>>> import numpy as np
>>> import numpy.linalg as la
>>> np.set_printoptions(suppress=True, linewidth=160)
>>> M = np.loadtxt("dump.csv", delimiter=",")
>>> print(M)
[[ 29. -46.  50.  11.  21.  17.]
 [-46.  73. -79. -19. -32. -28.]
 [ 50. -79.  89.   5.  48.  20.]
 [ 11. -19.   5.  74. -51.  53.]
 [ 21. -32.  48. -51.  65. -27.]
 [ 17. -28.  20.  53. -27.  41.]]
>>> # rows and columns are dependent
>>> ev, V = la.eigh(M)
>>> print(np.round(la.svd(M, compute_uv=False), 3) + 0)
[218.23 152.77   0.     0.     0.     0.  ]
>>> print(np.abs(V[:, -1]).round(6).argmax())
2
>>> print((ev > 1e-8).sum(), (ev < -1e-8).sum())
2 0
>>> print(np.round(np.abs(V[:, -1]), 3))
[0.363 0.574 0.637 0.078 0.312 0.173]
>>> rng = np.random.default_rng(531540)
>>> lab = rng.permutation(6)
>>> print(lab)
[1 3 0 4 2 5]
>>> Y = M[lab][:, lab]
>>> print(Y)
[[ 73. -19. -46. -32. -79. -28.]
 [-19.  74.  11. -51.   5.  53.]
 [-46.  11.  29.  21.  50.  17.]
 [-32. -51.  21.  65.  48. -27.]
 [-79.   5.  50.  48.  89.  20.]
 [-28.  53.  17. -27.  20.  41.]]
>>> print(np.trace(Y))
371.0
>>> print(np.diag(Y))
[73. 74. 29. 65. 89. 41.]
>>> print(np.round(np.sort(np.abs(la.eigvals(Y))), 3) + 0)
[  0.     0.     0.     0.   152.77 218.23]
>>> print(np.argsort(-la.norm(M, axis=0).round(6), kind="stable")[:3])
[2 1 3]
>>> print(la.cond(M) > 100)
True
>>> print(np.round(la.norm(M, 2) / la.norm(M), 3))
0.819
>>> Y = np.array([[4, 3], [6, 0]])
>>> W0 = np.kron(np.eye(2, dtype=int), Y)
>>> print(W0)
[[4 3 0 0]
 [6 0 0 0]
 [0 0 4 3]
 [0 0 6 0]]
>>> print(np.round(la.norm(W0, 2), 3))
7.424
>>> print(round(la.norm(W0[1] - W0[2]), 3))
7.81
>>> print(W0[1] @ W0[2])
0
>>> print(round(la.norm(W0, "nuc"), 3))
19.698
>>> print(round(float(la.det(W0)), 3))
324.0
>>> print(la.matrix_power(W0, 2))
[[34 12  0  0]
 [24 18  0  0]
 [ 0  0 34 12]
 [ 0  0 24 18]]
>>> print((W0 - W0.T) / 2)
[[ 0.  -1.5  0.   0. ]
 [ 1.5  0.   0.   0. ]
 [ 0.   0.   0.  -1.5]
 [ 0.   0.   1.5  0. ]]
>>> print(np.round(np.sort(np.abs(la.eigvals(W0))), 3))
[2.69 2.69 6.69 6.69]
>>> print(W0 @ W0)
[[34 12  0  0]
 [24 18  0  0]
 [ 0  0 34 12]
 [ 0  0 24 18]]
>>> mat = np.load("m.npy")
>>> print(mat)
[[5. 1. 1. 1. 1.]
 [1. 5. 1. 1. 1.]
 [1. 1. 5. 1. 1.]
 [1. 1. 1. 5. 1.]
 [1. 1. 1. 1. 5.]]
>>> # symmetric, so the eigenvalues are real
>>> u, r1 = mat[1], mat[4]
>>> print(u @ u)
29.0
>>> print(u @ r1)
13.0
>>> pr = (u @ r1) / (u @ u) * u
>>> print(np.round(r1 - pr, 3))
[ 0.552 -1.241  0.552  0.552  4.552]
>>> print(np.outer(u, r1))
[[ 1.  1.  1.  1.  5.]
 [ 5.  5.  5.  5. 25.]
 [ 1.  1.  1.  1.  5.]
 [ 1.  1.  1.  1.  5.]
 [ 1.  1.  1.  1.  5.]]
>>> print(pr.round(3))
[0.448 2.241 0.448 0.448 0.448]
>>> print(round(float((r1 - pr) @ u), 3))
0.0
